>>> import numpy as np
>>> np.set_printoptions(precision=2, suppress=True, linewidth=140, floatmode="fixed")
>>> rnd = lambda a: np.round(a, 2) + 0
>>> J = np.array([[1.5, -0.6, -0.7, 0.4],
...     [-0.5, 0.0, -0.1, -0.8],
...     [-0.8, -0.1, 0.5, -0.7],
...     [0.6, -0.2, 1.9, 1.0]])
>>> J[:, 3] *= 5
>>> J
array([[ 1.50, -0.60, -0.70,  2.00],
       [-0.50,  0.00, -0.10, -4.00],
       [-0.80, -0.10,  0.50, -3.50],
       [ 0.60, -0.20,  1.90,  5.00]])
>>> r0 = np.array([0, -6, 5, 4])
>>> M2 = J + np.outer(r0, np.eye(4)[3])
>>> np.linalg.matrix_rank(M2 - J)
np.int64(1)
>>> M2
array([[  1.50,  -0.60,  -0.70,   2.00],
       [ -0.50,   0.00,  -0.10, -10.00],
       [ -0.80,  -0.10,   0.50,   1.50],
       [  0.60,  -0.20,   1.90,   9.00]])
>>> np.linalg.matrix_rank(np.linalg.inv(M2) - np.linalg.inv(J), tol=1e-8)
np.int64(1)
>>> Q = J.astype(float).copy()
>>> for j in range(4):
...     Q[:, j] -= Q[:, :j] @ (Q[:, :j].T @ Q[:, j])
...     Q[:, j] /= np.linalg.norm(Q[:, j])
... 
>>> rnd(Q.T @ J)
array([[ 1.87, -0.50, -0.14,  5.77],
       [ 0.00,  0.40, -0.20,  2.65],
       [ 0.00,  0.00,  2.07,  3.90],
       [ 0.00,  0.00,  0.00,  1.31]])
>>> rnd(Q.T @ Q)
array([[1.00, 0.00, 0.00, 0.00],
       [0.00, 1.00, 0.00, 0.00],
       [0.00, 0.00, 1.00, 0.00],
       [0.00, 0.00, 0.00, 1.00]])
>>> rnd(Q)
array([[ 0.80, -0.50, -0.33, -0.01],
       [-0.27, -0.34, -0.10, -0.90],
       [-0.43, -0.79,  0.14,  0.41],
       [ 0.32, -0.10,  0.93, -0.16]])
>>> M2 = J / np.sqrt((J ** 2).mean(axis=1, keepdims=True))
>>> rnd(M2[1])
array([-0.25,  0.00, -0.05, -1.98])
>>> rnd(np.linalg.norm(M2, axis=1))
array([2.00, 2.00, 2.00, 2.00])
